In [1]: import numpy as np

In [2]: from numpy import linalg as LA

In [3]: np.set_printoptions(precision=3, suppress=True, linewidth=140, floatmode="fixed")

In [4]: mat = np.loadtxt("layer3.csv", delimiter=",")

In [5]: mat
Out[5]: 
array([[ 2.000,  3.000,  1.000, -3.000,  5.000,  3.000, -6.000, -2.000, -1.000, -6.000,  3.000,  4.000],
       [-4.000, -6.000,  2.000, -6.000,  0.000, -4.000,  3.000, -1.000,  3.000, -2.000,  0.000, -5.000],
       [-4.000, -5.000, -1.000,  0.000, -4.000,  4.000,  1.000, -4.000,  3.000,  1.000,  1.000, -1.000],
       [-2.000, -2.000,  2.000, -5.000, -1.000,  1.000,  1.000, -4.000,  3.000, -3.000,  1.000,  0.000],
       [-2.000, -3.000,  2.000, -3.000,  0.000, -2.000,  1.000,  1.000,  2.000,  0.000, -1.000, -3.000],
       [-3.000, -1.000, -6.000, -3.000,  1.000,  1.000,  0.000, -7.000, -2.000, -3.000,  1.000, -4.000],
       [-1.000, -5.000,  1.000, -5.000,  0.000,  2.000, -1.000, -4.000,  1.000, -3.000,  0.000,  3.000],
       [-3.000, -2.000, -2.000,  3.000, -2.000,  3.000,  1.000,  2.000,  1.000,  1.000,  3.000, -2.000],
       [ 1.000, -6.000, -1.000, -1.000, -3.000, -4.000,  2.000, -4.000, -3.000,  1.000, -1.000,  2.000],
       [ 2.000,  1.000, -3.000,  0.000, -4.000, -2.000,  1.000, -2.000, -6.000,  1.000,  1.000,  0.000],
       [ 3.000,  1.000, -3.000,  0.000, -2.000, -2.000, -1.000, -1.000,  2.000,  6.000,  0.000,  1.000],
       [ 2.000, -5.000,  0.000,  3.000, -4.000,  0.000,  4.000,  5.000,  1.000,  0.000,  3.000,  2.000],
       [ 1.000, -2.000, -4.000,  0.000, -4.000,  1.000,  0.000, -3.000,  3.000,  9.000,  3.000,  0.000],
       [-5.000, -7.000, -1.000, -6.000,  3.000, -1.000,  1.000, -4.000,  3.000, -4.000,  0.000, -4.000],
       [ 3.000,  3.000,  2.000, -1.000,  3.000, -3.000, -3.000,  3.000, -3.000, -3.000,  3.000,  1.000],
       [-5.000, -5.000, -2.000,  0.000, -2.000,  1.000,  3.000,  0.000,  2.000, -1.000,  4.000, -4.000],
       [-1.000,  0.000, -5.000,  4.000, -4.000,  3.000, -2.000, -1.000, -5.000,  5.000,  6.000, -4.000],
       [ 1.000, -3.000,  6.000, -5.000, -1.000,  0.000,  2.000,  2.000,  7.000, -2.000, -2.000,  0.000],
       [-3.000, -4.000, -3.000, -3.000,  3.000,  1.000,  0.000, -5.000,  1.000, -4.000,  1.000, -1.000],
       [-1.000, -2.000, -6.000, -2.000,  0.000,  4.000, -1.000, -4.000,  4.000,  4.000,  6.000,  0.000],
       [ 6.000,  1.000, -1.000,  2.000, -1.000, -3.000, -1.000,  7.000,  3.000,  3.000,  5.000,  1.000],
       [-1.000, -8.000,  3.000, -7.000, -1.000, -6.000,  2.000,  0.000, -2.000, -2.000,  7.000, -2.000],
       [-3.000, -7.000, -2.000,  0.000, -4.000, -1.000,  4.000,  0.000, -1.000, -1.000,  5.000, -1.000],
       [-2.000, -3.000,  2.000, -3.000,  0.000, -2.000,  1.000,  1.000,  2.000,  0.000, -1.000, -3.000],
       [-1.000,  0.000, -4.000,  1.000, -3.000,  1.000,  1.000,  3.000,  4.000,  4.000,  6.000, -2.000],
       [-6.000, -6.000, -6.000,  3.000, -1.000,  9.000,  0.000, -3.000,  2.000,  2.000,  6.000, -2.000],
       [ 2.000,  0.000,  1.000,  0.000,  3.000,  5.000, -3.000,  3.000,  3.000, -6.000,  5.000,  3.000],
       [-6.000, -9.000,  1.000, -6.000, -2.000, -1.000,  4.000, -3.000,  4.000,  1.000,  3.000, -6.000],
       [-2.000, -1.000, -4.000, -5.000, -5.000, -1.000,  2.000, -2.000,  3.000,  7.000,  5.000, -7.000],
       [ 3.000,  2.000,  0.000, -6.000,  2.000, -7.000, -1.000,  2.000,  1.000, -2.000,  7.000, -1.000],
       [ 1.000, -2.000,  6.000, -3.000,  0.000,  0.000,  0.000,  7.000,  5.000, -4.000,  4.000, -1.000],
       [ 3.000, -1.000,  2.000,  0.000,  0.000, -1.000,  2.000,  3.000,  3.000, -1.000, -1.000,  1.000],
       [ 2.000, -6.000,  0.000, -2.000, -2.000,  6.000,  1.000, -4.000,  3.000, -1.000,  3.000,  6.000],
       [ 0.000,  1.000,  2.000, -2.000, -1.000,  3.000, -1.000, -2.000,  2.000, -1.000,  0.000,  2.000],
       [ 1.000, -1.000, -5.000,  1.000, -9.000,  6.000,  2.000, -2.000,  6.000,  9.000,  5.000, -2.000],
       [ 0.000,  0.000,  0.000,  0.000,  0.000,  0.000,  0.000,  0.000,  0.000,  0.000,  0.000,  0.000],
       [ 1.000, -1.000, -1.000,  2.000, -1.000,  0.000, -1.000, -2.000, -1.000,  3.000, -3.000,  1.000]])

In [6]: cen = mat - mat.mean(axis=0)

In [7]: evecs = LA.svd(cen)[2][:7]

In [8]: Y = cen - cen @ evecs.T @ evecs

In [9]: np.round(np.cov(cen @ evecs.T, rowvar=False), 3) + 0
Out[9]: 
array([[29.748,  0.000,  0.000,  0.000,  0.000,  0.000,  0.000],
       [ 0.000, 23.970,  0.000,  0.000,  0.000,  0.000,  0.000],
       [ 0.000,  0.000, 15.959,  0.000,  0.000,  0.000,  0.000],
       [ 0.000,  0.000,  0.000, 12.074,  0.000,  0.000,  0.000],
       [ 0.000,  0.000,  0.000,  0.000,  9.086,  0.000,  0.000],
       [ 0.000,  0.000,  0.000,  0.000,  0.000,  7.604,  0.000],
       [ 0.000,  0.000,  0.000,  0.000,  0.000,  0.000,  5.309]])

In [10]: (cen @ evecs.T).std(axis=0)
Out[10]: array([5.380, 4.829, 3.940, 3.427, 2.973, 2.720, 2.273])

In [11]: print(round(LA.norm(Y) / LA.norm(cen), 3))
0.206
